% python3 -q
>>> import numpy as np
>>> np.set_printoptions(precision=3, suppress=True, linewidth=200)
>>> def rnd(a):
...     return np.round(a, 3) + 0
... 
>>> W0 = np.load("a.npy")
>>> print(W0)
[[ 0  0  2  0  0]
 [ 0 -1  0  0  0]
 [ 0  0  0  0  4]
 [ 0  0  0 -5  0]
 [ 4  0  0  0  0]]
>>> print(np.einsum("ij,ji->", W0, W0))
26
>>> print(rnd(np.linalg.eigvals(W0).sum().real))
-6.0
>>> print(np.kron(np.eye(2, dtype=int), W0))
[[ 0  0  2  0  0  0  0  0  0  0]
 [ 0 -1  0  0  0  0  0  0  0  0]
 [ 0  0  0  0  4  0  0  0  0  0]
 [ 0  0  0 -5  0  0  0  0  0  0]
 [ 4  0  0  0  0  0  0  0  0  0]
 [ 0  0  0  0  0  0  0  2  0  0]
 [ 0  0  0  0  0  0 -1  0  0  0]
 [ 0  0  0  0  0  0  0  0  0  4]
 [ 0  0  0  0  0  0  0  0 -5  0]
 [ 0  0  0  0  0  4  0  0  0  0]]
>>> print(np.einsum("ii->", W0))
-6
>>> print(rnd(np.linalg.det(W0[::-1])))
160.0
>>> print(rnd(np.linalg.det(W0.T)))
160.0
>>> print(rnd(np.poly(W0)))
[   1.    6.    5.  -32. -192. -160.]
>>> print(W0 @ W0)
[[ 0  0  0  0  8]
 [ 0  1  0  0  0]
 [16  0  0  0  0]
 [ 0  0  0 25  0]
 [ 0  0  8  0  0]]
>>> print(rnd(np.sort(np.linalg.eigvals(W0).real)))
[-5.    -1.587 -1.587 -1.     3.175]
>>> vec = np.array([3, -3, -3, 1, -5])
>>> rhs = W0 @ vec
>>> print(rhs)
[ -6   3 -20  -5  12]
>>> print(rnd(np.linalg.solve(W0, W0[:, 1])))
[0. 1. 0. 0. 0.]
>>> print(rnd(np.linalg.solve(W0, rhs + W0[:, 2])))
[ 3. -3. -2.  1. -5.]
>>> print(rnd(np.linalg.solve(W0, rhs)))
[ 3. -3. -3.  1. -5.]
>>> E = np.array([[3, 2, 3, -5],
...     [0, 3, 5, 5],
...     [4, 1, -3, -2],
...     [3, 2, 3, -2],
...     [4, 5, 3, 0],
...     [2, -3, 3, 3],
...     [4, 1, -3, -2]])
>>> print(rnd(np.linalg.norm(E, axis=1)))
[6.856 7.681 5.477 5.099 7.071 5.568 5.477]
>>> print(rnd(np.linalg.norm(E[2] - E[6])))
0.0
>>> vec = np.array([2, 2, 0, 0])
>>> rhs = E @ vec
>>> print(rhs)
[10  6 10 10 18 -2 10]
>>> print(rnd(np.linalg.pinv(E) @ E))
[[1. 0. 0. 0.]
 [0. 1. 0. 0.]
 [0. 0. 1. 0.]
 [0. 0. 0. 1.]]
>>> rng = np.random.default_rng(6897)
>>> rhs = rhs + 0.3 * rng.normal(size=7)
>>> print(rnd(rhs))
[10.173  6.179 10.183 10.25  17.787 -2.077 10.497]
>>> coef, *_ = np.linalg.lstsq(E, rhs)
>>> print(rnd(coef))
[ 2.041  2.003 -0.015 -0.005]
>>> print([round(float(np.linalg.norm(np.linalg.solve(E.T @ E + lam * np.eye(4), E.T @ rhs))), 2) for lam in (0, 1, 10, 100)])
[2.86, 2.81, 2.5, 1.37]
>>> blk = np.stack([E, -1 * E, E[::-1]])
>>> print(np.linalg.matrix_rank(blk.reshape(3, -1)))
2
>>> print(np.einsum("bij,cij->bc", blk, blk))
[[ 273 -273  122]
 [-273  273 -122]
 [ 122 -122  273]]
>>> print(blk.shape)
(3, 7, 4)
>>> print(blk.sum(axis=0))
[[ 4  1 -3 -2]
 [ 2 -3  3  3]
 [ 4  5  3  0]
 [ 3  2  3 -2]
 [ 4  1 -3 -2]
 [ 0  3  5  5]
 [ 3  2  3 -5]]
>>> print((blk @ E.T).shape)
(3, 7, 7)
>>> m1 = np.load("sample12.npy")
>>> print(m1)
[[1 3 3 1]
 [1 3 0 3]
 [0 0 0 0]
 [0 0 1 2]
 [1 2 0 0]
 [1 0 0 1]
 [0 0 3 2]]
>>> print(rnd(m1.mean(axis=0)))
[0.571 1.143 1.    1.286]
>>> print(np.abs(m1).max())
3
>>> print(np.count_nonzero(m1))
15
>>> M2 = np.c_[m1[:, :3] @ np.array([[2, 1, 0], [2, 0, 2], [3, 0, 2]]), np.array([1, 5, -1, 5, 2, -3, 3])]
>>> print(M2)
[[17  1 12  1]
 [ 8  1  6  5]
 [ 0  0  0 -1]
 [ 3  0  2  5]
 [ 6  1  4  2]
 [ 2  1  0 -3]
 [ 9  0  6  3]]
>>> print(rnd(np.linalg.norm(M2 - m1 @ np.linalg.lstsq(m1, M2)[0], axis=0)))
[0.    0.    0.    3.762]
>>> print(np.linalg.matrix_rank(np.c_[m1, M2]))
5
>>> print(rnd(np.linalg.lstsq(m1, M2[:, 0])[0]))
[2. 2. 3. 0.]
>>> Q, R = np.linalg.qr(M2)
>>> print(np.allclose(R.T @ R, M2.T @ M2))
True
>>> print(rnd(abs(R[0, 0])), rnd(np.linalg.norm(M2[:, 0])))
21.977 21.977
>>> print(rnd(np.abs(np.diag(R))))
[21.977  1.321  1.318  6.348]
>>> Q, evecs = np.linalg.qr(m1[:, :2])[0], np.linalg.qr(m1[:, 2:])[0]
>>> sv = np.linalg.svd(Q.T @ evecs, compute_uv=False)
>>> print(rnd(np.linalg.norm(Q @ Q.T - evecs @ evecs.T, 2)))
0.981
>>> print(rnd(np.degrees(np.arccos(sv.clip(0, 1)))))
[52.468 78.775]
>>> mat = np.load("test11.npy")
>>> print(mat)
[[ 4  8  8  7  6  4  7]
 [ 5  9  9  8  7  5  8]
 [-6 -2 -2 -3 -4 -6 -3]
 [ 6 10 10  9  8  6  9]]
>>> left, sv, Vh = np.linalg.svd(mat)
>>> evecs = Vh[:(sv > 1e-8).sum()]
>>> vec = mat[3] + 4 * mat[1] + rng.integers(2) * np.eye(7)[5]
>>> print(vec)
[26. 46. 46. 41. 36. 26. 41.]
>>> print(rnd(np.linalg.norm(vec - evecs.T @ evecs @ vec)))
0.0
>>> print(rnd(evecs.T @ evecs))
[[ 0.443 -0.082 -0.082  0.049  0.18   0.443  0.049]
 [-0.082  0.311  0.311  0.213  0.115 -0.082  0.213]
 [-0.082  0.311  0.311  0.213  0.115 -0.082  0.213]
 [ 0.049  0.213  0.213  0.172  0.131  0.049  0.172]
 [ 0.18   0.115  0.115  0.131  0.148  0.18   0.131]
 [ 0.443 -0.082 -0.082  0.049  0.18   0.443  0.049]
 [ 0.049  0.213  0.213  0.172  0.131  0.049  0.172]]
>>> print(rnd(np.diag(evecs.T @ evecs)))
[0.443 0.311 0.311 0.172 0.148 0.443 0.172]
>>> print(np.linalg.matrix_rank(np.vstack([mat, vec])))
2
